$ python -q
>>> import numpy as np
>>> from numpy import linalg as LA
>>> np.set_printoptions(precision=3, suppress=True, linewidth=160)
>>> tidy = lambda a: np.round(a, 3) + 0
>>> feats = np.loadtxt("dump.csv", delimiter=",")
>>> print(feats)
[[-1.979 -1.684 -0.417 -1.44 ]
 [ 0.285 -0.379  2.924 -0.474]
 [-1.275  1.62   0.792  2.031]
 [-0.464  1.298 -2.409  1.14 ]
 [ 2.387  0.056  1.69   0.665]
 [ 0.155  1.311 -0.712  2.598]
 [ 0.354  0.432 -1.019 -2.766]
 [-2.347  1.383 -1.254 -0.067]
 [-2.076  1.735  1.278 -0.216]
 [-1.714  2.341  0.725  0.238]
 [ 0.126  2.901 -0.741 -0.145]
 [ 1.393 -2.213  0.532 -1.371]
 [-2.436 -0.18   0.83   1.531]
 [-0.741  1.383  2.513  0.472]
 [ 1.404  1.093  1.582  1.825]
 [-0.709 -0.812 -1.303  2.478]
 [ 0.115  2.636 -0.624 -1.283]
 [ 0.877 -0.449 -2.773  0.584]
 [-0.382 -2.179 -1.76   1.004]]
>>> other = np.c_[feats[:, :1] @ np.array([[-1]]), np.array([-1, 4, -3, 0, 5, 0, -4, -3, 5, -5, -5, 5, 0, 4, 3, 0, -2, 5, 3])]
>>> print(other)
[[ 1.979 -1.   ]
 [-0.285  4.   ]
 [ 1.275 -3.   ]
 [ 0.464  0.   ]
 [-2.387  5.   ]
 [-0.155  0.   ]
 [-0.354 -4.   ]
 [ 2.347 -3.   ]
 [ 2.076  5.   ]
 [ 1.714 -5.   ]
 [-0.126 -5.   ]
 [-1.393  5.   ]
 [ 2.436  0.   ]
 [ 0.741  4.   ]
 [-1.404  3.   ]
 [ 0.709  0.   ]
 [-0.115 -2.   ]
 [-0.877  5.   ]
 [ 0.382  3.   ]]
>>> print(LA.matrix_rank(other))
2
>>> print(tidy(LA.lstsq(feats, other[:, 0])[0]))
[-1.  0.  0.  0.]
>>> dist = LA.norm(feats[:, None] - feats[None], axis=-1)
>>> print(dist.shape)
(19, 19)
>>> print(np.flatnonzero(dist[6] < dist.mean() / 2))
[6]
>>> r0 = np.array([-1, 1])
>>> print(tidy(np.polyval(r0, feats[12])))
[ 3.436  1.18   0.17  -0.531]
>>> print(np.convolve(feats[12], r0))
[ 2.436 -2.256 -1.01  -0.701  1.531]
>>> print(tidy(np.correlate(feats[12], feats[4], "full")))
[-1.62  -4.237  0.111 -3.404  2.204  2.067  3.654]
>>> other = np.array([[-4, 1], [-1, -4]])
>>> C = np.array([[1, 2, 1], [3, 2, -2], [1, 0, 1]])
>>> W0 = np.kron(other, C)
>>> print(W0)
[[ -4  -8  -4   1   2   1]
 [-12  -8   8   3   2  -2]
 [ -4   0  -4   1   0   1]
 [ -1  -2  -1  -4  -8  -4]
 [ -3  -2   2 -12  -8   8]
 [ -1   0  -1  -4   0  -4]]
>>> labels = feats[:, 0] > np.median(feats[:, 0])
>>> r0 = feats[labels].mean(axis=0) - feats[~labels].mean(axis=0)
>>> print(tidy((((feats - feats.mean(axis=0)) @ r0 > 0) == labels).mean()))
0.947
>>> rng = np.random.default_rng(487113)
>>> labels = rng.permutation(6)
>>> print(labels)
[1 5 4 2 0 3]
>>> other = W0[labels][:, labels]
>>> print(other)
[[ -8  -2   2   8 -12   3]
 [  0  -4   0  -1  -1  -4]
 [ -2   8  -8   2  -3 -12]
 [  0   1   0  -4  -4   1]
 [ -8   1   2  -4  -4   1]
 [ -2  -4  -8  -1  -1  -4]]
>>> print(np.trace(other))
-32
>>> print(np.diag(other))
[-8 -4 -8 -4 -4 -4]
>>> print(tidy(np.sort(np.abs(LA.eigvals(other)))))
[ 6.336  6.336  6.981  6.981 15.847 15.847]
>>> print(tidy(LA.det(other)), tidy(LA.det(W0[labels])))
491300.0 -491300.0
>>> Uu, s, vt = LA.svd(other, full_matrices=False)
>>> print((s > 1e-8).sum())
6
>>> print(np.allclose(Uu * s @ vt, other))
True
>>> print(tidy(np.cumsum(s ** 2) / np.sum(s ** 2)))
[0.382 0.764 0.86  0.957 0.978 1.   ]
>>> O, r_ = LA.qr(W0)
>>> print(tidy(O))
[[-0.293  0.836 -0.396  0.073 -0.209 -0.099]
 [-0.878 -0.119  0.396  0.219  0.03   0.099]
 [-0.293 -0.478 -0.792  0.073  0.119 -0.198]
 [-0.073  0.209 -0.099 -0.293  0.836  0.396]
 [-0.219 -0.03   0.099 -0.878 -0.119 -0.396]
 [-0.073 -0.119 -0.198 -0.293 -0.478  0.792]]
>>> print(tidy(O @ r_))
[[ -4.  -8.  -4.   1.   2.   1.]
 [-12.  -8.   8.   3.   2.  -2.]
 [ -4.   0.  -4.   1.   0.   1.]
 [ -1.  -2.  -1.  -4.  -8.  -4.]
 [ -3.  -2.   2. -12.  -8.   8.]
 [ -1.   0.  -1.  -4.   0.  -4.]]
>>> print(O.shape, r_.shape)
(6, 6) (6, 6)
>>> print((W0 - W0.T) / 2)
[[ 0.   2.   0.   1.   2.5  1. ]
 [-2.   0.   4.   2.5  2.  -1. ]
 [ 0.  -4.   0.   1.  -1.   1. ]
 [-1.  -2.5 -1.   0.   2.   0. ]
 [-2.5 -2.   1.  -2.   0.   4. ]
 [-1.   1.  -1.   0.  -4.   0. ]]
>>> X = np.load("arr.npy")
>>> print(X)
[[-9  3 -3  6 -2  2]
 [ 0  3 -3  0 -2  2]
 [-6  6  3  4 -4 -2]
 [ 6 -2  2 -9  3 -3]
 [ 0 -2  2  0  3 -3]
 [ 4 -4 -2 -6  6  3]]
>>> other = X / LA.norm(X, axis=1, keepdims=True)
>>> C2 = other @ other.T
>>> print(tidy(LA.norm(other, axis=1)))
[1. 1. 1. 1. 1. 1.]
>>> print(tidy(C2))
[[ 1.     0.426  0.704 -0.923 -0.394 -0.649]
 [ 0.426  1.     0.236 -0.394 -0.923 -0.218]
 [ 0.704  0.236  1.    -0.649 -0.218 -0.923]
 [-0.923 -0.394 -0.649  1.     0.426  0.704]
 [-0.394 -0.923 -0.218  0.426  1.     0.236]
 [-0.649 -0.218 -0.923  0.704  0.236  1.   ]]
>>> print((C2 - 2 * np.eye(6)).round(6).argmax(axis=1))
[2 0 0 5 3 3]
>>> C = feats[[10, 5]].astype(float)
>>> for _ in range(4):
...     labels = LA.norm(feats[:, None] - C, axis=-1).argmin(axis=1)
...     C = np.array([feats[labels == j].mean(axis=0) for j in range(2)])
... 
>>> print(labels)
[0 0 1 1 1 1 0 0 0 0 0 0 1 0 1 1 0 1 1]
>>> print(tidy(C[1] - C[0]))
[ 0.609 -0.658 -0.843  2.245]
>>> print(np.abs(C[1] - C[0]).argmax())
3
>>> data = np.array([[0, 0, 0, 0, -7, 0, 0],
...     [0, 0, 0, 0, 0, 0, 0],
...     [0, 0, 0, 0, 0, 0, -3],
...     [0, 0, 0, 0, 0, 3, 0],
...     [0, -3, 0, 0, 0, 0, 0],
...     [4, 0, 0, 0, 0, 0, 0],
...     [0, 0, 8, 0, 0, 0, 0]])
>>> print(data)
[[ 0  0  0  0 -7  0  0]
 [ 0  0  0  0  0  0  0]
 [ 0  0  0  0  0  0 -3]
 [ 0  0  0  0  0  3  0]
 [ 0 -3  0  0  0  0  0]
 [ 4  0  0  0  0  0  0]
 [ 0  0  8  0  0  0  0]]
>>> Uu, s, vt = LA.svd(data)
>>> V = vt[:(s > 1e-8).sum()]
>>> x0 = data[0] + 3 * data[2] + rng.integers(2) * np.eye(7)[2]
>>> print(x0)
[ 0.  0.  1.  0. -7.  0. -9.]
>>> print(tidy(LA.norm(x0 - V.T @ V @ x0)))
0.0
>>> print(LA.matrix_rank(np.vstack([data, x0])))
6
>>> print(tidy(LA.norm(data, 2) / LA.norm(data)))
0.641
>>> print(tidy(LA.det(data)))
0.0
>>> print(tidy(np.sort(LA.eigvals(data).real)))
[0. 0. 0. 0. 0. 0. 0.]
>>> print(data @ data)
[[  0  21   0   0   0   0   0]
 [  0   0   0   0   0   0   0]
 [  0   0 -24   0   0   0   0]
 [ 12   0   0   0   0   0   0]
 [  0   0   0   0   0   0   0]
 [  0   0   0   0 -28   0   0]
 [  0   0   0   0   0   0 -24]]
>>> J = np.loadtxt("x.csv", delimiter=",")
>>> print(J)
[[ 12.   1.  -1.  -3.  -3.  -1.]
 [  1.   0.   4. -10.  13. -17.]
 [ -1.   4.   4.  -8.   7.  -6.]
 [ -3. -10.  -8.   2.   0.   1.]
 [ -3.  13.   7.   0.   0.   2.]
 [ -1. -17.  -6.   1.   2.  16.]]
>>> w, V = LA.eigh(J)
>>> print(np.unique(w.round(6) + 0, return_counts=True)[1])
[1 1 1 1 1 1]
>>> print(tidy(V @ np.diag(w) @ V.T))
[[ 12.   1.  -1.  -3.  -3.  -1.]
 [  1.   0.   4. -10.  13. -17.]
 [ -1.   4.   4.  -8.   7.  -6.]
 [ -3. -10.  -8.   2.   0.   1.]
 [ -3.  13.   7.   0.   0.   2.]
 [ -1. -17.  -6.   1.   2.  16.]]
>>> print(tidy(np.abs(V[:, -1])))
[0.047 0.556 0.344 0.29  0.245 0.652]
>>> print(tidy(LA.svd(J, compute_uv=False)))
[33.429 22.134 13.868 10.458  2.761  1.141]
>>> print(tidy(LA.eigvalsh(J @ J)))
[   1.301    7.626  109.369  192.312  489.904 1117.488]
>>> print(tidy(V.T @ V))
[[1. 0. 0. 0. 0. 0.]
 [0. 1. 0. 0. 0. 0.]
 [0. 0. 1. 0. 0. 0.]
 [0. 0. 0. 1. 0. 0.]
 [0. 0. 0. 0. 1. 0.]
 [0. 0. 0. 0. 0. 1.]]
>>> print(tidy(w))
[-22.134  -2.761   1.141  10.458  13.868  33.429]
>>> print(np.abs(V[:, -1]).round(6).argmax())
5
>>> print((w > 1e-8).sum(), (w < -1e-8).sum())
4 2
>>> x0 = np.array([1, 1, 0, 0, 0, 0])
>>> y = J @ x0
>>> print(y)
[ 13.   1.   3. -13.  10. -18.]
>>> print(tidy(LA.solve(J, y + J[:, 3])))
[1. 1. 0. 1. 0. 0.]
>>> print(tidy(LA.solve(J, J[:, 1])))
[0. 1. 0. 0. 0. 0.]
>>> E = np.eye(7, dtype=int)[rng.permutation(7)] * np.array([-2, -1, -2, 8, -4, 7, 2])
>>> print(E)
[[ 0  0  0  0  0  7  0]
 [ 0 -1  0  0  0  0  0]
 [-2  0  0  0  0  0  0]
 [ 0  0  0  8  0  0  0]
 [ 0  0  0  0  0  0  2]
 [ 0  0 -2  0  0  0  0]
 [ 0  0  0  0 -4  0  0]]
>>> labels = rng.permutation(7)
>>> print(labels)
[3 5 0 1 6 2 4]
>>> other = E[labels][:, labels]
>>> print(np.diag(other))
[ 8  0  0 -1  0  0  0]
>>> print(np.trace(other))
7
>>> print(other)
[[ 8  0  0  0  0  0  0]
 [ 0  0  0  0  0 -2  0]
 [ 0  7  0  0  0  0  0]
 [ 0  0  0 -1  0  0  0]
 [ 0  0  0  0  0  0 -4]
 [ 0  0 -2  0  0  0  0]
 [ 0  0  0  0  2  0  0]]
>>> print(np.allclose(other, E))
False
>>> print(tidy(LA.det(other)), tidy(LA.det(E[labels])))
-1792.0 1792.0
>>> print(tidy(np.sort(np.abs(LA.eigvals(other)))))
[1.    2.828 2.828 3.037 3.037 3.037 8.   ]
>>> print(tidy(LA.svd(E, compute_uv=False)))
[8. 7. 4. 2. 2. 2. 1.]
>>> print(tidy(LA.norm(E, axis=0)))
[2. 1. 2. 8. 4. 7. 2.]
>>> print(tidy(LA.pinv(E)))
[[ 0.     0.    -0.5    0.     0.     0.     0.   ]
 [ 0.    -1.     0.     0.     0.     0.     0.   ]
 [ 0.     0.     0.     0.     0.    -0.5    0.   ]
 [ 0.     0.     0.     0.125  0.     0.     0.   ]
 [ 0.     0.     0.     0.     0.     0.    -0.25 ]
 [ 0.143  0.     0.     0.     0.     0.     0.   ]
 [ 0.     0.     0.     0.     0.5    0.     0.   ]]
>>> print(E[:, 5] @ E[:, 6])
0
>>> x0 = np.array([3, 3, 1, -2, 0, -3, -1])
>>> y = E @ x0
>>> beta, lr = np.zeros(7), 1 / LA.norm(E, 2) ** 2
>>> for i in range(8):
...     beta -= lr * E.T @ (E @ beta - y)
...     if i % 2 == 0: print(i, round(LA.norm(E @ beta - y), 3))
... 
0 8.463
2 6.175
4 5.547
6 5.005
>>> print(tidy(beta))
[ 1.21   0.355  0.403 -2.     0.    -3.    -0.403]
>>> print(tidy(LA.cond(E)))
8.0
